% ipython --no-banner

In [1]: import numpy as np

In [2]: np.set_printoptions(precision=3, suppress=True, linewidth=120)

In [3]: F = np.load("out14.npy")

In [4]: F
Out[4]: 
array([[-3,  3, -2],
       [ 1, -2,  0],
       [ 2, -7, -2]])

In [5]: U, sigma, Vh = np.linalg.svd(F)

In [6]: sigma.round(3) + 0
Out[6]: array([8.563, 3.268, 0.   ])

In [7]: np.argmax(sigma[:-1] / (sigma[1:] + 1e-6)) + 1
Out[7]: np.int64(2)

In [8]: B = U[:, :2] @ np.diag(sigma[:2]) @ Vh[:2]

In [9]: np.round(np.linalg.norm(F - B) / np.linalg.norm(F), 3)
Out[9]: np.float64(0.0)

In [10]: np.linalg.matrix_rank(F, rtol=0.05)
Out[10]: np.int64(2)

In [11]: np.linalg.matrix_rank(B)
Out[11]: np.int64(2)

In [12]: round(np.linalg.norm(F - B, 2), 3), round(float(sigma[2]), 3)
Out[12]: (np.float64(0.0), 0.0)

In [13]: B.round(3) + 0
Out[13]: 
array([[-3.,  3., -2.],
       [ 1., -2.,  0.],
       [ 2., -7., -2.]])

In [14]: r0 = np.array([-1, -1])

In [15]: np.correlate(F[1], F[0], "full")
Out[15]: array([-2,  7, -9,  6,  0])

In [16]: np.array([np.convolve(row, r0, "same") for row in F])
Out[16]: 
array([[ 3,  0, -1],
       [-1,  1,  2],
       [-2,  5,  9]])

In [17]: np.convolve(F[1], r0)
Out[17]: array([-1,  1,  2,  0])

In [18]: B = np.array([[2, -1, -1], [1, -1, 1]])

In [19]: W2 = np.kron(B, F)

In [20]: np.round(np.linalg.norm(W2, 2), 3), np.round(np.linalg.norm(B, 2) * np.linalg.norm(F, 2), 3)
Out[20]: (np.float64(22.655), np.float64(22.655))

In [21]: W2
Out[21]: 
array([[ -6,   6,  -4,   3,  -3,   2,   3,  -3,   2],
       [  2,  -4,   0,  -1,   2,   0,  -1,   2,   0],
       [  4, -14,  -4,  -2,   7,   2,  -2,   7,   2],
       [ -3,   3,  -2,   3,  -3,   2,  -3,   3,  -2],
       [  1,  -2,   0,  -1,   2,   0,   1,  -2,   0],
       [  2,  -7,  -2,  -2,   7,   2,   2,  -7,  -2]])

In [22]: W2.shape
Out[22]: (6, 9)

In [23]: np.round(F @ np.linalg.pinv(F) @ F, 3) + 0
Out[23]: 
array([[-3.,  3., -2.],
       [ 1., -2.,  0.],
       [ 2., -7., -2.]])

In [24]: np.abs(np.diag(np.linalg.qr(F)[1])) > 1e-9
Out[24]: array([ True,  True, False])

In [25]: np.linalg.lstsq(F[:-1].T, F[-1])[2]
Out[25]: np.int32(2)

In [26]: np.unique(F.round(6), axis=0).shape
Out[26]: (3, 3)

In [27]: round(np.trace(np.linalg.pinv(F) @ F), 3)
Out[27]: np.float64(2.0)

In [28]: np.allclose(F[:-1].T @ np.linalg.lstsq(F[:-1].T, F[-1])[0], F[-1])
Out[28]: True

In [29]: arr = np.loadtxt("sample5.csv", delimiter=",")

In [30]: arr
Out[30]: 
array([[2., 2.],
       [2., 2.]])

In [31]: np.round(np.poly(arr), 3) + 0
Out[31]: array([ 1., -4.,  0.])

In [32]: np.round(np.linalg.eigvals(arr), 3) + 0
Out[32]: array([4., 0.])

In [33]: np.einsum("ij,ji->", arr, arr)
Out[33]: np.float64(16.0)

In [34]: round(float(np.linalg.det(arr.T)), 3)
Out[34]: 0.0

In [35]: arr @ np.linalg.pinv(arr) @ arr
Out[35]: 
array([[2., 2.],
       [2., 2.]])

In [36]: round(np.trace(np.linalg.pinv(arr) @ arr), 3)
Out[36]: np.float64(1.0)
